% ipython --no-banner

In [1]: import numpy as np

In [2]: from numpy import linalg as LA

In [3]: np.set_printoptions(suppress=True, linewidth=160)

In [4]: def tidy(a):
   ...:     return np.round(a, 2) + 0
   ...: 

In [5]: K = np.array([[2, 3, 4], [5, 6, 7], [8, 9, 10], [11, 12, 13]])

In [6]: K
Out[6]: 
array([[ 2,  3,  4],
       [ 5,  6,  7],
       [ 8,  9, 10],
       [11, 12, 13]])

In [7]: ang = np.radians(45)

In [8]: R = np.eye(3)

In [9]: R[0, 0] = R[1, 1] = np.cos(ang)

In [10]: R[0, 1], R[1, 0] = -np.sin(ang), np.sin(ang)

In [11]: tidy(R)
Out[11]: 
array([[ 0.71, -0.71,  0.  ],
       [ 0.71,  0.71,  0.  ],
       [ 0.  ,  0.  ,  1.  ]])

In [12]: other = K @ R.T

In [13]: tidy(LA.svd(K, compute_uv=False)), tidy(LA.svd(other, compute_uv=False))
Out[13]: (array([28.58,  1.15,  0.  ]), array([28.58,  1.15,  0.  ]))

In [14]: tidy(np.abs(other - K).max(axis=0))
Out[14]: array([11.71,  4.26,  0.  ])

In [15]: data = np.loadtxt("dump.csv", delimiter=",")

In [16]: data
Out[16]: 
array([[ 1.2 ,  0.8 , -2.38],
       [-0.4 ,  1.4 ,  0.75],
       [-1.3 ,  0.5 ,  2.6 ],
       [ 0.5 ,  0.  , -1.05],
       [ 0.2 ,  0.9 , -0.36],
       [-1.5 ,  2.6 ,  2.97],
       [ 0.3 , -0.5 , -0.6 ],
       [ 0.6 , -1.3 , -1.27],
       [ 0.7 , -1.4 , -1.37],
       [-0.6 , -0.3 ,  1.24],
       [-1.4 ,  1.6 ,  2.77],
       [-0.7 , -0.2 ,  1.33],
       [ 0.1 ,  0.3 , -0.23],
       [-0.5 , -0.1 ,  1.  ],
       [ 1.3 , -0.8 , -2.66],
       [ 0.6 , -2.8 , -1.2 ],
       [ 0.4 , -0.6 , -0.76],
       [ 0.8 ,  0.  , -1.6 ],
       [ 0.  , -1.3 ,  0.04],
       [-1.  ,  0.4 ,  2.07],
       [-1.5 ,  0.1 ,  2.97],
       [ 0.1 , -2.3 , -0.28],
       [-0.8 , -1.4 ,  1.59],
       [ 0.  , -0.6 , -0.02],
       [ 0.3 ,  1.5 , -0.61],
       [-0.9 ,  0.3 ,  1.84],
       [ 0.3 ,  0.8 , -0.67]])

In [17]: other = K / np.sqrt((K ** 2).mean(axis=1, keepdims=True))

In [18]: K - K.mean(axis=1, keepdims=True)
Out[18]: 
array([[-1.,  0.,  1.],
       [-1.,  0.,  1.],
       [-1.,  0.,  1.],
       [-1.,  0.,  1.]])

In [19]: LA.matrix_rank(other) == LA.matrix_rank(K)
Out[19]: np.True_

In [20]: tidy(other[0])
Out[20]: array([0.64, 0.96, 1.29])

In [21]: tidy(LA.norm(other, axis=1))
Out[21]: array([1.73, 1.73, 1.73, 1.73])

In [22]: W2 = data[[23, 21]].astype(float)

In [23]: for _ in range(7):
    ...:     lab = LA.norm(data[:, None] - W2, axis=-1).argmin(axis=1)
    ...:     W2 = np.array([data[lab == j].mean(axis=0) for j in range(2)])
    ...: 

In [24]: lab
Out[24]: array([1, 0, 0, 1, 1, 0, 1, 1, 1, 0, 0, 0, 1, 0, 1, 1, 1, 1, 1, 0, 0, 1, 0, 1, 1, 0, 1])

In [25]: tidy(W2[1] - W2[0])
Out[25]: array([ 1.43, -0.9 , -2.86])

In [26]: tidy(W2)
Out[26]: 
array([[-0.96,  0.45,  1.92],
       [ 0.46, -0.46, -0.94]])

In [27]: other = np.array([[3, 3, 0], [-2, 0, -1], [2, -1, -3]])

In [28]: tidy(np.einsum("ij->j", W2))
Out[28]: array([-0.5 , -0.01,  0.98])

In [29]: LA.matrix_rank(np.vstack([W2, other.T]))
Out[29]: np.int64(3)

In [30]: tidy(np.einsum("ik,kj->ji", W2, other))
Out[30]: 
array([[ 0.06,  0.42],
       [-4.81,  2.33],
       [-6.21,  3.27]])

In [31]: W2 = np.array([[5, 3, 1], [4, 2, 5], [2, 1, 4]])

In [32]: rng = np.random.default_rng(2163)

In [33]: A = (rng.random((10, 3)) < 0.25) @ W2

In [34]: A
Out[34]: 
array([[4, 2, 5],
       [6, 3, 9],
       [9, 5, 6],
       [0, 0, 0],
       [0, 0, 0],
       [5, 3, 1],
       [4, 2, 5],
       [5, 3, 1],
       [0, 0, 0],
       [0, 0, 0]])

In [35]: D = LA.norm(A[:, None] - A[None], axis=-1)

In [36]: tidy(LA.norm(A - A.mean(axis=0), axis=1))
Out[36]: array([2.41, 6.96, 7.32, 4.63, 4.63, 2.69, 2.41, 2.69, 4.63, 4.63])

In [37]: tidy(D[2])
Out[37]: array([ 5.92,  4.69,  0.  , 11.92, 11.92,  6.71,  5.92,  6.71, 11.92, 11.92])

In [38]: D.shape
Out[38]: (10, 10)

In [39]: Xs = (A - A.mean(axis=0)) / A.std(axis=0)

In [40]: tidy(Xs.std(axis=0))
Out[40]: array([1., 1., 1.])

In [41]: np.argwhere(np.abs(Xs) > 2)
Out[41]: array([[1, 2]])

In [42]: c = LA.lstsq(np.delete(Xs, 1, axis=1), Xs[:, 1])[0]

In [43]: tidy(c)
Out[43]: array([ 1.11, -0.15])

In [44]: np.abs(c).argmax()
Out[44]: np.int64(0)

In [45]: Xs = A - A.mean(axis=0)

In [46]: left, sig, VT = LA.svd(Xs, full_matrices=False)

In [47]: np.abs(VT[0]).argmax()
Out[47]: np.int64(0)

In [48]: tidy(Xs.mean(axis=0))
Out[48]: array([0., 0., 0.])

In [49]: tidy(np.abs(VT[-1]))
Out[49]: array([0.52, 0.85, 0.07])

In [50]: np.abs(left[:, 0]).argmax()
Out[50]: np.int64(2)

In [51]: tidy((sig ** 2).sum() ** 2 / (sig ** 4).sum())
Out[51]: np.float64(1.31)

In [52]: np.searchsorted(np.cumsum(sig ** 2) / (sig ** 2).sum(), 0.9) + 1
Out[52]: np.int64(2)

In [53]: F = np.load("case4.npy")

In [54]: F
Out[54]: 
array([[5., 0., 4.],
       [0., 5., 0.],
       [4., 0., 5.]])

In [55]: other = LA.inv(F)

In [56]: tidy(other)
Out[56]: 
array([[ 0.56,  0.  , -0.44],
       [ 0.  ,  0.2 ,  0.  ],
       [-0.44,  0.  ,  0.56]])

In [57]: np.allclose(other, F.T)
Out[57]: False

In [58]: tidy(LA.inv(other))
Out[58]: 
array([[5., 0., 4.],
       [0., 5., 0.],
       [4., 0., 5.]])

In [59]: ang = np.radians(180)

In [60]: R = np.eye(3)

In [61]: R[2, 2] = R[0, 0] = np.cos(ang)

In [62]: R[2, 0], R[0, 2] = -np.sin(ang), np.sin(ang)

In [63]: tidy(R)
Out[63]: 
array([[-1.,  0.,  0.],
       [ 0.,  1.,  0.],
       [ 0.,  0., -1.]])

In [64]: other = F @ R.T

In [65]: np.abs(other - F).max(axis=0)
Out[65]: array([10.,  0., 10.])

In [66]: np.allclose(LA.norm(F, axis=1), LA.norm(other, axis=1))
Out[66]: True

In [67]: ev, V = LA.eigh(F)

In [68]: tidy(LA.svd(F, compute_uv=False))
Out[68]: array([9., 5., 1.])

In [69]: tidy(V @ np.diag(ev) @ V.T)
Out[69]: 
array([[5., 0., 4.],
       [0., 5., 0.],
       [4., 0., 5.]])

In [70]: np.unique(ev.round(6) + 0, return_counts=True)[1]
Out[70]: array([1, 1, 1])

In [71]: tidy(V.T @ V)
Out[71]: 
array([[1., 0., 0.],
       [0., 1., 0.],
       [0., 0., 1.]])

In [72]: (ev > 1e-8).sum(), (ev < -1e-8).sum()
Out[72]: (np.int64(3), np.int64(0))

In [73]: np.abs(V[:, -1]).round(6).argmax()
Out[73]: np.int64(0)

In [74]: tidy(LA.eigvalsh(F @ F))
Out[74]: array([ 1., 25., 81.])

In [75]: tidy(np.abs(V[:, -1]))
Out[75]: array([0.71, 0.  , 0.71])

In [76]: tidy(LA.eigvalsh(F + -3 * np.eye(3)))
Out[76]: array([-2.,  2.,  6.])

In [77]: u, v = F[0], F[2]

In [78]: u @ v
Out[78]: np.float64(40.0)

In [79]: pr = (u @ v) / (u @ u) * u

In [80]: tidy((v - pr) @ u)
Out[80]: np.float64(0.0)

In [81]: tidy(v - pr)
Out[81]: array([-0.88,  0.  ,  1.1 ])

In [82]: O = F.astype(float).copy()

In [83]: for j in range(3):
    ...:     O[:, j] -= O[:, :j] @ (O[:, :j].T @ O[:, j])
    ...:     O[:, j] /= LA.norm(O[:, j])
    ...: 

In [84]: tidy(O)
Out[84]: 
array([[ 0.78,  0.  , -0.62],
       [ 0.  ,  1.  ,  0.  ],
       [ 0.62,  0.  ,  0.78]])

In [85]: tidy(O.T @ F)
Out[85]: 
array([[6.4 , 0.  , 6.25],
       [0.  , 5.  , 0.  ],
       [0.  , 0.  , 1.41]])

In [86]: tidy(O.T @ O)
Out[86]: 
array([[1., 0., 0.],
       [0., 1., 0.],
       [0., 0., 1.]])

In [87]: J = np.load("sample19.npy")

In [88]: J
Out[88]: 
array([[ 0. ,  6. ,  1. ],
       [ 0.8,  0. , -0.6],
       [ 0.5,  1.8, -1.8]])

In [89]: np.trace(J)
Out[89]: np.float64(-1.8)

In [90]: np.allclose(J @ J.T, J.T @ J)
Out[90]: False

In [91]: tidy(LA.det(J))
Out[91]: np.float64(8.28)

In [92]: assert J == J.T
---------------------------------------------------------------------------
ValueError                                Traceback (most recent call last)
Cell In[92], line 1
----> 1 assert J == J.T

ValueError: The truth value of an array with more than one element is ambiguous. Use a.any() or a.all()

In [93]: tidy((J + J.T) / 2)
Out[93]: 
array([[ 0.  ,  3.4 ,  0.75],
       [ 3.4 ,  0.  ,  0.6 ],
       [ 0.75,  0.6 , -1.8 ]])

In [94]: (J - J.T) / 2
Out[94]: 
array([[ 0.  ,  2.6 ,  0.25],
       [-2.6 ,  0.  , -1.2 ],
       [-0.25,  1.2 ,  0.  ]])

In [95]: tidy(J @ J)
Out[95]: 
array([[ 5.3 ,  1.8 , -5.4 ],
       [-0.3 ,  3.72,  1.88],
       [ 0.54, -0.24,  2.66]])

In [96]: tidy(LA.matrix_power(J, 3))
Out[96]: 
array([[-1.26, 22.08, 13.94],
       [ 3.92,  1.58, -5.92],
       [ 1.14,  8.03, -4.1 ]])
